>>> import numpy as np
>>> np.set_printoptions(suppress=True, linewidth=200)
>>> F = np.array([[1, -1, 1], [1, 0, 0], [1, 1, 1]])
>>> r0, v = F[1], F[2]
>>> r0 @ r0
np.int64(1)
>>> p = (r0 @ v) / (r0 @ r0) * r0
>>> np.linalg.matrix_rank(np.outer(r0, v))
np.int64(1)
>>> A = np.load("a.npy")
>>> A
array([[ 1,  0,  0],
       [ 2,  1,  0],
       [ 3, -2,  1]])
>>> np.linalg.matrix_power(A - np.diag(np.diag(A)), 3)
array([[0, 0, 0],
       [0, 0, 0],
       [0, 0, 0]])
>>> np.prod(np.diag(A)), np.round(np.linalg.det(A), 2)
(np.int64(1), np.float64(1.0))
>>> A @ A
array([[ 1,  0,  0],
       [ 4,  1,  0],
       [ 2, -4,  1]])
>>> np.round(np.sort(np.linalg.eigvals(A)), 2)
array([1., 1., 1.])
>>> P = np.triu(np.array([[1, 2, 0], [1, 2, 1], [0, 0, 2]]), 1) + np.eye(3)
>>> Y = P @ F @ np.linalg.inv(P)
>>> np.trace(Y), np.trace(F)
(np.float64(2.0), np.int64(2))
>>> np.linalg.matrix_rank(Y)
np.int64(3)
>>> Y
array([[ 3., -7.,  8.],
       [ 2., -3.,  4.],
       [ 1., -1.,  2.]])
>>> P @ F - F @ P
array([[ 2., -2.,  1.],
       [ 1., -1.,  1.],
       [ 0., -2., -1.]])
>>> Y = A ** -1
Traceback (most recent call last):
  File "<python-input-19>", line 1, in <module>
    Y = A ** -1
        ~~^^~~~
ValueError: Integers to negative integer powers are not allowed.
>>> Y = np.linalg.inv(A)
>>> np.allclose(Y, A.T)
False
>>> np.round(np.linalg.det(A) * Y, 2)
array([[ 1.,  0.,  0.],
       [-2.,  1.,  0.],
       [-7.,  2.,  1.]])
>>> A @ Y
array([[1., 0., 0.],
       [0., 1., 0.],
       [0., 0., 1.]])
>>> (np.abs(Y) > 1e-9).astype(int)
array([[1, 0, 0],
       [1, 1, 0],
       [1, 1, 1]])
>>> np.round(np.linalg.det(A) * np.linalg.det(Y), 2)
np.float64(1.0)
>>> round(float(np.linalg.cond(A)), 2)
31.21
>>> rng = np.random.default_rng(58)
>>> z = rng.integers(0, 2, 4)
>>> mat = np.triu((z[:, None] == z) & (rng.random((4, 4)) < 0.8), 1).astype(int)
>>> mat += mat.T
>>> mat
array([[0, 0, 0, 1],
       [0, 0, 0, 0],
       [0, 0, 0, 1],
       [1, 0, 1, 0]])
>>> try:
...     np.linalg.cholesky(mat)
... except np.linalg.LinAlgError as e:
...     print("failed:", e)
... 
failed: Matrix is not positive definite
>>> np.all(np.linalg.eigvalsh(mat) > 0)
np.False_
>>> [round(float(np.linalg.det(mat[:i, :i])), 2) + 0 for i in range(1, 5)]
[0.0, 0.0, 0.0, 0.0]
>>> E = np.loadtxt("data.csv", delimiter=",")
>>> E
array([[-3.35, -0.05, -2.27,  0.39],
       [-0.05, -0.03,  1.12, -5.45],
       [-2.27,  1.12,  2.69, -4.62],
       [ 0.39, -5.45, -4.62,  0.68]])
>>> z = rng.permutation(4)
>>> Y = E[:, z] * rng.choice([-1, 1], 4)
>>> Y
array([[ 0.05, -3.35,  2.27, -0.39],
       [ 0.03, -0.05, -1.12,  5.45],
       [-1.12, -2.27, -2.69,  4.62],
       [ 5.45,  0.39,  4.62, -0.68]])
>>> U, _, Vh = np.linalg.svd(E.T @ Y)
>>> z
array([1, 0, 2, 3])
>>> np.round(np.linalg.lstsq(E, Y)[0], 2) + 0
array([[ 0.,  1.,  0.,  0.],
       [-1.,  0.,  0.,  0.],
       [ 0.,  0., -1.,  0.],
       [ 0.,  0.,  0., -1.]])
>>> round(float(np.linalg.norm(Y)), 2)
11.58
>>> np.unravel_index(np.abs(Y).argmax(), Y.shape)
(np.int64(1), np.int64(3))
>>> np.round(Y.mean(axis=0), 2)
array([ 1.1 , -1.32,  0.77,  2.25])
>>> np.linalg.matrix_rank(Y)
np.int64(4)
>>> np.round(Y - Y[0], 2)
array([[ 0.  ,  0.  ,  0.  ,  0.  ],
       [-0.02,  3.3 , -3.39,  5.84],
       [-1.17,  1.08, -4.96,  5.01],
       [ 5.4 ,  3.74,  2.35, -0.29]])
>>> Y[:, 4]
Traceback (most recent call last):
  File "<python-input-48>", line 1, in <module>
    Y[:, 4]
    ~^^^^^^
IndexError: index 4 is out of bounds for axis 1 with size 4
>>> np.round(np.linalg.svd(Y, compute_uv=False), 2)
array([9.  , 6.  , 4.01, 1.  ])
>>> Y.shape
(4, 4)
>>> np.zeros(4, 4)
Traceback (most recent call last):
  File "<python-input-51>", line 1, in <module>
    np.zeros(4, 4)
    ~~~~~~~~^^^^^^
TypeError: Cannot interpret '4' as a data type
>>> np.count_nonzero(Y)
np.int64(16)
>>> Y = E + rng.integers(-2, 3, (4, 3)) @ rng.integers(-2, 3, (3, 4))
>>> Y.round(2)
array([[  1.65,  -3.05,   1.73,  -1.61],
       [ -0.05,   3.97,  -0.88,  -7.45],
       [  1.73,  -1.88,   7.69,  -8.62],
       [  1.39,  -0.45, -10.62,   4.68]])
>>> np.round(np.linalg.svd(Y - E, compute_uv=False), 2) + 0
array([13.32,  5.34,  4.02,  0.  ])
>>> w, evecs = np.linalg.eigvalsh(E)
Traceback (most recent call last):
  File "<python-input-56>", line 1, in <module>
    w, evecs = np.linalg.eigvalsh(E)
    ^^^^^^^^
ValueError: too many values to unpack (expected 2)
>>> w, evecs = np.linalg.eigh(E)
>>> np.round(np.linalg.eigvalsh(E + -2 * np.eye(4)), 2)
array([-8.  , -6.01, -1.  ,  7.  ])
>>> np.round(evecs.T @ E @ evecs, 2) + 0
array([[-6.  ,  0.  ,  0.  ,  0.  ],
       [ 0.  , -4.01,  0.  ,  0.  ],
       [ 0.  ,  0.  ,  1.  ,  0.  ],
       [ 0.  ,  0.  ,  0.  ,  9.  ]])
>>> np.abs(evecs[:, -1]).round(6).argmax()
np.int64(3)
>>> (w > 1e-8).sum(), (w < -1e-8).sum()
(np.int64(2), np.int64(2))
>>> np.round(np.abs(evecs[:, -1]), 2)
array([0.13, 0.46, 0.6 , 0.64])
